>>> import numpy as np
>>> np.set_printoptions(precision=2, suppress=True, linewidth=100, floatmode="fixed")
>>> F = np.diag(np.array([2, 1, 1, 3, 1, 0, 1, 2, 3, 2])) + -1 * np.eye(10, k=1) + -1 * np.eye(10, k=-1)
>>> F
array([[ 2.00, -1.00,  0.00,  0.00,  0.00,  0.00,  0.00,  0.00,  0.00,  0.00],
       [-1.00,  1.00, -1.00,  0.00,  0.00,  0.00,  0.00,  0.00,  0.00,  0.00],
       [ 0.00, -1.00,  1.00, -1.00,  0.00,  0.00,  0.00,  0.00,  0.00,  0.00],
       [ 0.00,  0.00, -1.00,  3.00, -1.00,  0.00,  0.00,  0.00,  0.00,  0.00],
       [ 0.00,  0.00,  0.00, -1.00,  1.00, -1.00,  0.00,  0.00,  0.00,  0.00],
       [ 0.00,  0.00,  0.00,  0.00, -1.00,  0.00, -1.00,  0.00,  0.00,  0.00],
       [ 0.00,  0.00,  0.00,  0.00,  0.00, -1.00,  1.00, -1.00,  0.00,  0.00],
       [ 0.00,  0.00,  0.00,  0.00,  0.00,  0.00, -1.00,  2.00, -1.00,  0.00],
       [ 0.00,  0.00,  0.00,  0.00,  0.00,  0.00,  0.00, -1.00,  3.00, -1.00],
       [ 0.00,  0.00,  0.00,  0.00,  0.00,  0.00,  0.00,  0.00, -1.00,  2.00]])
>>> # equal to its transpose
>>> A2 = F / np.sqrt((F ** 2).mean(axis=1, keepdims=True))
>>> F - F.mean(axis=1, keepdims=True)
array([[ 1.90, -1.10, -0.10, -0.10, -0.10, -0.10, -0.10, -0.10, -0.10, -0.10],
       [-0.90,  1.10, -0.90,  0.10,  0.10,  0.10,  0.10,  0.10,  0.10,  0.10],
       [ 0.10, -0.90,  1.10, -0.90,  0.10,  0.10,  0.10,  0.10,  0.10,  0.10],
       [-0.10, -0.10, -1.10,  2.90, -1.10, -0.10, -0.10, -0.10, -0.10, -0.10],
       [ 0.10,  0.10,  0.10, -0.90,  1.10, -0.90,  0.10,  0.10,  0.10,  0.10],
       [ 0.20,  0.20,  0.20,  0.20, -0.80,  0.20, -0.80,  0.20,  0.20,  0.20],
       [ 0.10,  0.10,  0.10,  0.10,  0.10, -0.90,  1.10, -0.90,  0.10,  0.10],
       [ 0.00,  0.00,  0.00,  0.00,  0.00,  0.00, -1.00,  2.00, -1.00,  0.00],
       [-0.10, -0.10, -0.10, -0.10, -0.10, -0.10, -0.10, -1.10,  2.90, -1.10],
       [-0.10, -0.10, -0.10, -0.10, -0.10, -0.10, -0.10, -0.10, -1.10,  1.90]])
>>> np.linalg.norm(A2, axis=1)
array([3.16, 3.16, 3.16, 3.16, 3.16, 3.16, 3.16, 3.16, 3.16, 3.16])
>>> np.linalg.matrix_rank(F - F.mean(axis=1, keepdims=True))
np.int64(9)
>>> rng = np.random.default_rng(3945)
>>> idx = rng.permutation(10)
>>> idx
array([9, 6, 3, 0, 8, 7, 1, 2, 4, 5])
>>> A2 = F[idx][:, idx]
>>> round(np.linalg.det(A2), 2), np.round(np.linalg.det(F[idx]), 2)
(np.float64(36.0), np.float64(-36.0))
>>> [round(float(np.linalg.det(F[:i, :i])), 2) + 0 for i in range(1, 11)]
[2.0, 1.0, -1.0, -4.0, -3.0, 4.0, 7.0, 10.0, 23.0, 36.0]
>>> G = F.T @ F
>>> np.linalg.matrix_rank(G)
np.int64(10)
>>> np.linalg.svd(F, compute_uv=False) ** 2
array([16.55, 14.56,  7.49,  6.36,  2.77,  1.74,  1.24,  1.00,  0.14,  0.13])
>>> (F @ F.T).shape
(10, 10)
>>> np.linalg.eigvalsh(G)[::-1]
array([16.55, 14.56,  7.49,  6.36,  2.77,  1.74,  1.24,  1.00,  0.14,  0.13])
>>> np.trace(G), (F ** 2).sum()
(np.float64(52.0), np.float64(52.0))
>>> ev, evecs = np.linalg.eigh(F)
>>> ev.sum(), np.trace(F)
(np.float64(16.0), np.float64(16.0))
>>> ev
array([-1.11, -0.38,  0.36,  1.00,  1.32,  1.66,  2.52,  2.74,  3.82,  4.07])
>>> (ev > 1e-8).sum(), (ev < -1e-8).sum()
(np.int64(8), np.int64(2))
>>> np.linalg.eigvalsh(F @ F)
array([ 0.13,  0.14,  1.00,  1.24,  1.74,  2.77,  6.36,  7.49, 14.56, 16.55])
>>> np.round(evecs @ np.diag(ev) @ evecs.T, 2) + 0
array([[ 2.00, -1.00,  0.00,  0.00,  0.00,  0.00,  0.00,  0.00,  0.00,  0.00],
       [-1.00,  1.00, -1.00,  0.00,  0.00,  0.00,  0.00,  0.00,  0.00,  0.00],
       [ 0.00, -1.00,  1.00, -1.00,  0.00,  0.00,  0.00,  0.00,  0.00,  0.00],
       [ 0.00,  0.00, -1.00,  3.00, -1.00,  0.00,  0.00,  0.00,  0.00,  0.00],
       [ 0.00,  0.00,  0.00, -1.00,  1.00, -1.00,  0.00,  0.00,  0.00,  0.00],
       [ 0.00,  0.00,  0.00,  0.00, -1.00,  0.00, -1.00,  0.00,  0.00,  0.00],
       [ 0.00,  0.00,  0.00,  0.00,  0.00, -1.00,  1.00, -1.00,  0.00,  0.00],
       [ 0.00,  0.00,  0.00,  0.00,  0.00,  0.00, -1.00,  2.00, -1.00,  0.00],
       [ 0.00,  0.00,  0.00,  0.00,  0.00,  0.00,  0.00, -1.00,  3.00, -1.00],
       [ 0.00,  0.00,  0.00,  0.00,  0.00,  0.00,  0.00,  0.00, -1.00,  2.00]])
